% python3 -q
>>> import numpy as np
>>> from numpy import linalg as LA
>>> np.set_printoptions(precision=2, suppress=True, linewidth=200, floatmode="fixed")
>>> m1 = np.array([[67.0, 56.0, 72.0], [56.0, 52.0, 63.0], [72.0, 63.0, 84.0]])
>>> low = LA.cholesky(m1)
>>> print(m1 / np.sqrt(np.outer(np.diag(m1), np.diag(m1))))
[[1.00 0.95 0.96]
 [0.95 1.00 0.95]
 [0.96 0.95 1.00]]
>>> print(LA.eigvalsh(m1).min() > 0)
True
>>> print(np.diag(low) ** 2)
[67.00  5.19  5.09]
>>> print(low @ low.T)
[[67.00 56.00 72.00]
 [56.00 52.00 63.00]
 [72.00 63.00 84.00]]
>>> data = np.load("x.npy")
>>> print(data)
[[ 40   6  -8  -9   8   8   6]
 [ 45   6   0  -8  -4   9   6]
 [ -5   7  -6   1   8  -1   9]
 [  5  -5   8  -2   5   1  -5]
 [-20   8   0  -3  -1  -4  -2]]
>>> f = np.array([-1, 3, -1])
>>> print(np.convolve(data[2], f))
[  5 -22  32 -26   1  24 -20  28  -9]
>>> U, sigma, Vt = LA.svd(data, full_matrices=False)
>>> print(sigma)
[66.78 20.14 11.93  9.42  5.21]
>>> print(round(np.sqrt((sigma ** 2).sum()), 2), np.round(LA.norm(data), 2))
71.58 71.58
>>> A2 = data / LA.norm(data, axis=1, keepdims=True)
>>> C2 = A2 @ A2.T
>>> print(C2[4])
[-0.79 -0.83  0.37 -0.46  1.00]
>>> print(np.round(np.degrees(np.arccos(np.clip(C2[4, 3], -1, 1))), 2))
117.41
>>> E = np.load("a.npy")
>>> print(E)
[[ 0.60  0.70 -0.80  0.40  1.70]
 [ 0.40  0.70 -0.20  1.10  0.90]
 [ 2.60  1.00  0.50  0.20 -2.00]
 [-3.50  4.50 -3.00 -1.50 -4.50]
 [ 0.70  0.20  0.50  0.60  1.20]
 [ 1.20 -1.30 -0.20  0.50  0.60]
 [ 0.20  1.00  0.20 -1.00  1.00]
 [-0.60 -0.40 -0.30  0.80 -0.90]
 [ 0.30 -1.20 -0.30  0.20 -0.50]
 [-2.00  1.70 -1.40 -0.90 -0.10]
 [-0.50  0.20 -0.20 -0.10 -0.10]
 [ 1.40 -1.40  0.80  0.30  0.10]
 [-0.70 -1.90 -0.40 -0.20 -0.40]
 [-0.50 -0.50 -0.30 -0.30  0.40]
 [-1.20 -0.30  1.10  0.50  1.20]]
>>> Xc = (E - E.mean(axis=0)) / E.std(axis=0)
>>> print(np.argwhere(np.abs(Xc) > 2))
[[3 0]
 [3 1]
 [3 2]
 [3 3]
 [3 4]]
>>> print(Xc.std(axis=0))
[1.00 1.00 1.00 1.00 1.00]
>>> coef = LA.lstsq(np.delete(Xc, 0, axis=1), Xc[:, 0])[0]
>>> print(coef)
[-0.02  0.58  0.28 -0.11]
>>> print(np.abs(coef).argmax())
1
>>> C2 = np.cov(E, rowvar=False)
>>> print(np.corrcoef(E.T))
[[ 1.00 -0.52  0.70  0.60  0.41]
 [-0.52  1.00 -0.68 -0.59 -0.55]
 [ 0.70 -0.68  1.00  0.62  0.63]
 [ 0.60 -0.59  0.62  1.00  0.51]
 [ 0.41 -0.55  0.63  0.51  1.00]]
>>> print(np.argwhere(np.triu(np.abs(np.corrcoef(E.T)) > 0.8, 1)))
[]
>>> print(np.polyfit(E[:, 1], E[:, 4], 1))
[-0.54  0.02]
>>> print(E.std(axis=0))
[1.42 1.52 0.95 0.69 1.49]
>>> print(np.round(np.corrcoef(E[:, 1], E[:, 4])[0, 1], 2))
-0.55
>>> print(np.argsort(-E.std(axis=0).round(6), kind="stable"))
[1 4 0 2 3]
